>>> import numpy as np
>>> from numpy import linalg as LA
>>> np.set_printoptions(precision=4, suppress=True, linewidth=140, legacy="1.25")
>>> rng = np.random.default_rng(9416)
>>> W0 = rng.normal(size=(37, 4)) + 5 * np.array([-5, 0, 4, -3])
>>> print(W0)
[[-24.3084   0.1029  21.5707 -14.8616]
 [-25.5333  -1.069   19.4875 -14.5305]
 [-23.3831   0.6671  21.2931 -12.4691]
 [-27.4526   1.678   19.5445 -15.967 ]
 [-25.4726   0.7157  20.4569 -16.5137]
 [-25.6911  -2.3662  20.4014 -15.4888]
 [-24.8722   0.6893  19.8033 -14.1238]
 [-26.895    0.6444  21.3255 -15.1077]
 [-25.0889   0.2482  20.0989 -14.5936]
 [-25.282    0.7386  20.2103 -15.769 ]
 [-26.1408  -0.615   19.6485 -14.2009]
 [-25.1421  -1.2017  20.535  -12.4967]
 [-24.3119  -0.2768  18.0782 -14.0968]
 [-26.9734   0.8734  22.1232 -13.9437]
 [-24.8425   1.0155  20.7741 -15.4397]
 [-25.7144   2.2353  21.1852 -15.5412]
 [-25.826    1.0667  21.3674 -13.7109]
 [-25.4375  -0.8338  19.2162 -15.2739]
 [-25.9272  -0.3864  20.1167 -14.4151]
 [-23.508    0.4515  20.037  -14.3164]
 [-24.7252  -0.06    18.8139 -14.4374]
 [-25.4983   1.1653  21.0764 -14.0745]
 [-26.0105   0.2474  20.7223 -15.6228]
 [-24.8337   1.1159  20.3061 -15.8738]
 [-25.8702  -0.4255  20.3441 -15.9217]
 [-25.068    0.9463  22.0114 -14.4714]
 [-25.439   -0.5218  19.3233 -12.9615]
 [-23.9221  -1.2362  21.0181 -14.3883]
 [-25.2827   1.0929  19.6397 -15.4525]
 [-24.1468  -0.2061  20.5806 -14.278 ]
 [-22.5825   0.4728  18.0203 -15.4471]
 [-26.1359  -0.1841  20.0109 -14.8643]
 [-24.2298   0.8993  19.7242 -14.4226]
 [-23.5386  -0.4329  18.8292 -12.9704]
 [-25.2856   1.1378  20.6745 -17.04  ]
 [-24.3948   0.1981  18.7042 -14.2613]
 [-25.6701   0.9585  18.9853 -15.3489]]
>>> Xs = W0 - W0.mean(axis=1)
Traceback (most recent call last):
  File "<python-input-6>", line 1, in <module>
    Xs = W0 - W0.mean(axis=1)
         ~~~^~~~~~~~~~~~~~~~~
ValueError: operands could not be broadcast together with shapes (37,4) (37,) 
>>> Xs = W0 - W0.mean(axis=0)
>>> Uu, sig, vt = LA.svd(Xs, full_matrices=False)
>>> print(np.searchsorted(np.cumsum(sig ** 2) / (sig ** 2).sum(), 0.9) + 1)
4
>>> print(sig ** 2 / (sig ** 2).sum())
[0.4132 0.2619 0.2029 0.122 ]
>>> print(np.round(Xs.mean(axis=0), 4) + 0)
[0. 0. 0. 0.]
>>> print(np.argsort(-LA.norm(W0, axis=0).round(6), kind="stable")[:3])
[0 2 3]
>>> print([round(float(x), 4) for x in LA.svd(W0, compute_uv=False)[:3]])
[215.6761, 6.2992, 5.6805]
>>> C2 = np.cov(W0, rowvar=False)
>>> print(np.argsort(-W0.std(axis=0).round(6), kind="stable"))
[3 0 2 1]
>>> print(np.argwhere(np.triu(np.abs(np.corrcoef(W0.T)) > 0.8, 1)))
[]
>>> E = np.load("layer2.npy")
>>> print(E)
[[ -0.0185  -1.6428   1.9565   1.4054   5.2529   5.8737   4.2443  -2.3628]
 [  1.4678  -5.4978   8.6125 -11.1313  -5.2178   6.3401   1.263    5.2704]
 [  0.1862  -8.6186   5.3392  -5.6636  -0.4942  -0.0442   2.5915  -6.6224]
 [  0.0846  15.3567 -11.2032  12.9137  -5.4297  -6.168   -8.2089  11.8391]
 [ -3.1026  -9.9679  13.1025  -3.478   20.3948  20.9825  21.0013  -8.968 ]
 [  5.2961  10.4142 -11.5773  15.449    6.9227   8.9719  -6.7592   1.676 ]
 [ -2.8384  -0.0857  -6.6505  10.1046   1.3956 -14.0653  -0.5319 -11.2653]
 [  0.7034  -1.1792  -2.1179   5.926    6.6499   2.8467   1.9063  -7.0672]
 [ -8.408  -16.1398  18.0641 -15.1585   1.4867  -3.4454  18.15    -7.9306]
 [  6.4599  13.8709 -20.3428  14.5981 -16.2513 -17.5784 -25.0151   5.7048]
 [  2.6125  -3.8516  -4.1457  -0.0546  -9.3388 -12.1392  -9.5549  -6.4225]
 [ -0.0015  -2.4259   3.3358  -5.7566  -7.9698  -3.701   -1.9277   3.4906]
 [ -3.9722 -13.8648  19.9455 -11.483   18.5588  24.2157  24.667   -6.0248]
 [ -9.2335 -15.8739  19.9659 -10.5663  15.9147   9.9107  27.6103 -11.2928]
 [  2.8061   6.141   -0.9436   2.9387   2.0582  11.7969  -1.0154   9.2058]
 [ -3.5785  -9.2033   3.4854   0.1047   4.8254  -6.289    7.4054 -14.3578]
 [ -1.7075  11.0541 -12.3475  18.1557   3.7866  -7.8078  -2.8751  -1.2589]
 [  4.2995   2.4993  -0.304    4.3514   9.8136  18.6195   1.9008   2.0422]
 [ -1.0472   2.1896   2.408    6.392   15.6132  16.6959  11.1262  -0.4397]
 [ -3.3761 -21.2772  27.1665 -21.1265  16.5926  27.4439  26.9819  -7.2483]
 [  1.3789   4.2248  -6.7491   4.0118 -10.2588 -11.5382  -9.9671   2.6538]
 [ -1.8062   3.7974   4.3422  -1.9351  -0.69     6.1415   4.5181  10.7071]
 [ -0.1021   0.9072   0.5754  -3.8202 -11.38    -7.6493  -5.0677   6.494 ]
 [ 10.8049  16.7839 -20.4453  22.8174   6.3969  12.1742 -16.6588   3.7519]
 [  2.9283  10.4363  -5.8047  14.4101  15.9015  20.3183   3.5013   4.2308]
 [  0.5406  -1.0761   8.4264  -4.5454   7.2619  18.7218   8.826    6.512 ]
 [  9.1891   9.5497 -11.6503  10.7291   0.0731   9.9895 -13.7749   5.2815]
 [ -3.927    2.3519  -7.9213  12.9027   2.8841 -14.5408   0.583  -10.2951]
 [ -1.3421  -4.1302   5.3733  -3.8099   0.7223   2.2616   4.892   -0.8428]
 [  2.8292   2.7536  -7.4574   7.8922  -0.7755  -3.3206  -6.7666  -3.5333]
 [ -1.7795  -4.9613  -1.287    0.7557  -4.7822 -13.7639  -1.7648  -8.9153]
 [  0.5321  20.5824 -26.7114  31.277   -1.0671 -19.6992 -15.3904  -1.5606]
 [ -8.7999  -8.1438   8.5775   0.8897  13.0595  -1.1495  19.3631 -12.455 ]]
>>> print(np.round(LA.svd(E, compute_uv=False), 4) + 0)
[137.803   77.0868  56.3716  25.6882   5.5217   0.       0.       0.    ]
>>> print(round(np.abs(E).max(), 4))
31.277
>>> print(E.sum(axis=0))
[ -2.9215   4.9733  -6.9824  99.4959 101.9098  80.4044  65.2529 -50.003 ]
>>> print(LA.matrix_rank(E))
5
>>> d = LA.norm(E[:, None] - E[None], axis=-1)
>>> print(d.shape)
(33, 33)
>>> print(np.unravel_index(d.round(6).argmax(), d.shape))
(19, 31)
>>> print(d.mean(axis=1).argmax())
19
>>> print(np.round(np.trace(LA.pinv(E) @ E), 4))
5.0
>>> print(np.allclose(E[:-1].T @ LA.lstsq(E[:-1].T, E[-1])[0], E[-1]))
True
>>> print(np.abs(np.diag(LA.qr(E)[1])) > 1e-9)
[ True  True  True  True  True False False False]
>>> print(LA.lstsq(E[:-1].T, E[-1])[2])
5
>>> lab = E[:, 5] > np.median(E[:, 5])
>>> u = E[lab].mean(axis=0) - E[~lab].mean(axis=0)
>>> print(round(float((((E - E.mean(axis=0)) @ u > 0) == lab).mean()), 4))
0.8485
>>> print(lab.astype(int))
[1 1 0 0 1 1 0 1 0 0 0 0 1 1 1 0 0 1 1 1 0 1 0 1 1 1 1 0 0 0 0 0 0]
>>> B = E / np.sqrt((E ** 2).mean(axis=1, keepdims=True))
>>> print(LA.matrix_rank(E - E.mean(axis=1, keepdims=True)))
5
>>> B = np.array([[-2], [-3], [-8], [5], [0]])
>>> feats = np.block([[np.zeros((5, 5)), B], [B.T, np.zeros((1, 1))]])
>>> print(feats)
[[ 0.  0.  0.  0.  0. -2.]
 [ 0.  0.  0.  0.  0. -3.]
 [ 0.  0.  0.  0.  0. -8.]
 [ 0.  0.  0.  0.  0.  5.]
 [ 0.  0.  0.  0.  0.  0.]
 [-2. -3. -8.  5.  0.  0.]]
>>> Xs = (W0 - W0.mean(axis=0)) / W0.std(axis=0)
>>> print(np.argwhere(np.abs(Xs) > 2))
[[ 2  3]
 [ 3  0]
 [ 5  1]
 [11  3]
 [12  2]
 [15  1]
 [30  0]
 [30  2]
 [34  3]]
>>> beta = LA.lstsq(np.delete(Xs, 2, axis=1), Xs[:, 2])[0]
>>> print(np.abs(beta).argmax())
0
>>> Uu, sig, vt = LA.svd(feats)
>>> print(np.argmax(sig[:-1] / (sig[1:] + 1e-6)) + 1)
2
>>> B = Uu[:, :2] @ np.diag(sig[:2]) @ vt[:2]
>>> print(B)
[[ 0.  0.  0.  0.  0. -2.]
 [ 0.  0.  0.  0.  0. -3.]
 [ 0.  0.  0.  0.  0. -8.]
 [ 0.  0.  0.  0.  0.  5.]
 [ 0.  0.  0.  0.  0.  0.]
 [-2. -3. -8.  5.  0.  0.]]
>>> print(LA.matrix_rank(feats, rtol=0.05))
2
>>> print(round(float(np.abs(feats - B).max()), 4))
0.0
>>> print(round(LA.norm(feats - B) / LA.norm(feats), 4))
0.0
>>> print([round(float(x), 4) for x in LA.svd(B, compute_uv=False)[:3]])
[10.0995, 10.0995, 0.0]
>>> print(LA.cond(B) > 100)
True
>>> print(round(LA.norm(B, 2) / LA.norm(B), 4))
0.7071
>>> u = np.array([0, 0, 2, 1, 3, 2])
>>> data = np.array([np.roll(u, i) for i in range(6)])
>>> print(data)
[[0 0 2 1 3 2]
 [2 0 0 2 1 3]
 [3 2 0 0 2 1]
 [1 3 2 0 0 2]
 [2 1 3 2 0 0]
 [0 2 1 3 2 0]]
>>> B = LA.inv(data)
>>> print(np.allclose(B, data.T))
False
>>> print(np.round(LA.cond(data), 4))
4.0
>>> print(round(LA.det(data) * LA.det(B), 4))
1.0
>>> vec = np.array([2, -1, 1, 1, -2, -1])
>>> a = np.maximum(data @ vec, 0)
>>> print(data * (a > 1e-9)[:, None])
[[0 0 0 0 0 0]
 [2 0 0 2 1 3]
 [0 0 0 0 0 0]
 [0 0 0 0 0 0]
 [2 1 3 2 0 0]
 [0 0 0 0 0 0]]
>>> print(np.flatnonzero(a > 1e-9))
[1 4]
>>> print(np.maximum(data @ (3 * vec), 0))
[ 0  3  0  0 24  0]
>>> vec = np.array([1, 0, 2, 2, 3, 2])
>>> y = data @ vec
>>> beta, lr = np.zeros(6), 1 / LA.norm(data, 2) ** 2
>>> for i in range(150):
...     beta -= lr * data.T @ (data @ beta - y)
...     if i % 50 == 0: print(i, round(LA.norm(data @ beta - y), 4))
... 
0 6.3219
50 0.0609
100 0.0024
>>> print(round(LA.cond(data), 4))
4.0
>>> m1 = np.load("a.npy")
>>> print(m1)
[[ 0  0 -2  0  0  0  0  0  0]
 [ 0  0  0  0 -2  0  0  0  0]
 [ 0  0  0  0  0  0  0  0  2]
 [ 0  1  0  0  0  0  0  0  0]
 [ 0  0  0  0  0  1  0  0  0]
 [ 0  0  0 -3  0  0  0  0  0]
 [ 0  0  0  0  0  0  0  0  0]
 [ 0  0  0  0  0  0  0  2  0]
 [ 0  0  0  0  0  0  2  0  0]]
>>> W = np.array([[0, 0, 1, 1],
...     [1, 6, 3, 8],
...     [0, 7, 2, 4],
...     [0, 9, 7, 0],
...     [3, 9, 7, 5],
...     [5, 6, 9, 6],
...     [6, 5, 9, 6],
...     [4, 2, 7, 1],
...     [4, 2, 7, 2]])
>>> beta = np.array([-2, 2, 0, 0])
>>> hid = np.maximum(m1 @ W + beta, 0)
>>> print((hid > 0).mean(axis=0))
[0.4444 0.6667 0.5556 0.5556]
>>> print(hid)
[[ 0  0  0  0]
 [ 0  0  0  0]
 [ 6  6 14  4]
 [ 0  8  3  8]
 [ 3  8  9  6]
 [ 0  0  0  0]
 [ 0  2  0  0]
 [ 6  6 14  2]
 [10 12 18 12]]
>>> print(LA.matrix_rank(hid))
4
>>> basis = np.array([[3, 1, 3], [0, 3, 0], [3, 3, 3], [3, 0, 0]])
>>> print(W @ basis)
[[ 6  3  3]
 [36 28 12]
 [18 27  6]
 [21 48 21]
 [45 51 30]
 [60 50 42]
 [63 48 45]
 [36 31 33]
 [39 31 33]]
